>>> import numpy as np
>>> import numpy.linalg as la
>>> np.set_printoptions(precision=1, suppress=True, linewidth=100, sign=" ")
>>> tidy = lambda a: np.round(a, 1) + 0
>>> rng = np.random.default_rng(37)
>>> F = np.array([[1, 3, -2], [1, 3, -3], [-1, 0, -3], [-3, 1, -1]]) * (rng.random((4, 3)) < 0.3)
>>> F
array([[ 0,  0, -2],
       [ 0,  0,  0],
       [ 0,  0, -3],
       [-3,  0,  0]])
>>> # rows and columns are dependent
>>> np.abs(np.diag(la.qr(F)[1])) > 1e-9
array([ True, False,  True])
>>> la.lstsq(F[:-1].T, F[-1])[2]
np.int32(1)
>>> np.allclose(F[:-1].T @ la.lstsq(F[:-1].T, F[-1])[0], F[-1])
False
>>> U, sv, vt = la.svd(F)
>>> tidy(sv)
array([ 3.6,  3. ,  0. ])
>>> np.argmax(sv[:-1] / (sv[1:] + 1e-6)) + 1
np.int64(2)
>>> out = U[:, :2] @ np.diag(sv[:2]) @ vt[:2]
>>> la.matrix_rank(F, rtol=0.05)
np.int64(2)
>>> tidy(la.norm(F - out) / la.norm(F))
np.float64(0.0)
>>> x = np.array([-2, -3, -1])
>>> np.einsum("ij,j->i", F, x)
array([ 2,  0,  3,  6])
>>> (F @ x).argmax()
np.int64(3)
>>> F @ np.eye(3)[2]
array([-2.,  0., -3.,  0.])
>>> (F * x).sum(axis=1)
array([ 2,  0,  3,  6])
>>> F @ np.ones(3)
array([-2.,  0., -3., -3.])
>>> A = np.array([[3.1, -0.4, 0.0, -0.4],
...     [-0.4, 2.6, 0.9, -0.3],
...     [0.0, 0.9, 2.5, 1.0],
...     [-0.4, -0.3, 1.0, 2.8]])
>>> A
array([[ 3.1, -0.4,  0. , -0.4],
       [-0.4,  2.6,  0.9, -0.3],
       [ 0. ,  0.9,  2.5,  1. ],
       [-0.4, -0.3,  1. ,  2.8]])
>>> # symmetric
>>> W1 = np.array([[1, 3, 0, 1], [3, 3, 3, 3], [0, 2, 2, 1], [0, 2, 1, 3]])
>>> beta = np.array([9, 5, 3, 4])
>>> H = np.maximum(A @ W1 + beta, 0)
>>> (H > 0).astype(int)
array([[ 1,  1,  1,  1],
       [ 1,  1,  1,  1],
       [ 1,  1,  1,  1],
       [ 1,  1,  1,  1]])
>>> W2 = np.array([[-2, -2], [0, -2], [2, -1], [2, 2]])
>>> tidy(H @ W2)
array([[ -9.6, -38.4],
       [ 14.6, -47.9],
       [ 24.4, -40.1],
       [ 22.6, -19.1]])
>>> w, V = la.eigh(A)
>>> tidy(V.T @ A @ V)
array([[ 1. ,  0. ,  0. ,  0. ],
       [ 0. ,  2.9,  0. ,  0. ],
       [ 0. ,  0. ,  3. ,  0. ],
       [ 0. ,  0. ,  0. ,  4. ]])
>>> tidy(V @ np.diag(w) @ V.T)
array([[ 3.1, -0.4,  0. , -0.4],
       [-0.4,  2.6,  0.9, -0.3],
       [ 0. ,  0.9,  2.5,  1. ],
       [-0.4, -0.3,  1. ,  2.8]])
>>> t = np.radians(120)
>>> R = np.eye(4)
>>> R[3, 3] = R[0, 0] = np.cos(t)
>>> R[3, 0], R[0, 3] = -np.sin(t), np.sin(t)
>>> tidy(R)
array([[-0.5,  0. ,  0. ,  0.9],
       [ 0. ,  1. ,  0. ,  0. ],
       [ 0. ,  0. ,  1. ,  0. ],
       [-0.9,  0. ,  0. , -0.5]])
>>> out = A @ R.T
>>> tidy(out)
array([[-1.9, -0.4,  0. , -2.5],
       [-0.1,  2.6,  0.9,  0.5],
       [ 0.9,  0.9,  2.5, -0.5],
       [ 2.6, -0.3,  1. , -1.1]])
>>> np.allclose(la.norm(A, axis=1), la.norm(out, axis=1))
True
>>> tidy(la.det(R)), tidy(np.trace(R))
(np.float64(1.0), np.float64(1.0))
>>> tidy(la.svd(A, compute_uv=False)), tidy(la.svd(out, compute_uv=False))
(array([ 4. ,  3. ,  2.9,  1. ]), array([ 4. ,  3. ,  2.9,  1. ]))
>>> np.allclose(A @ A.T, out @ out.T)
True
>>> tidy(np.abs(out - A).max(axis=0))
array([ 5. ,  0. ,  0. ,  3.9])
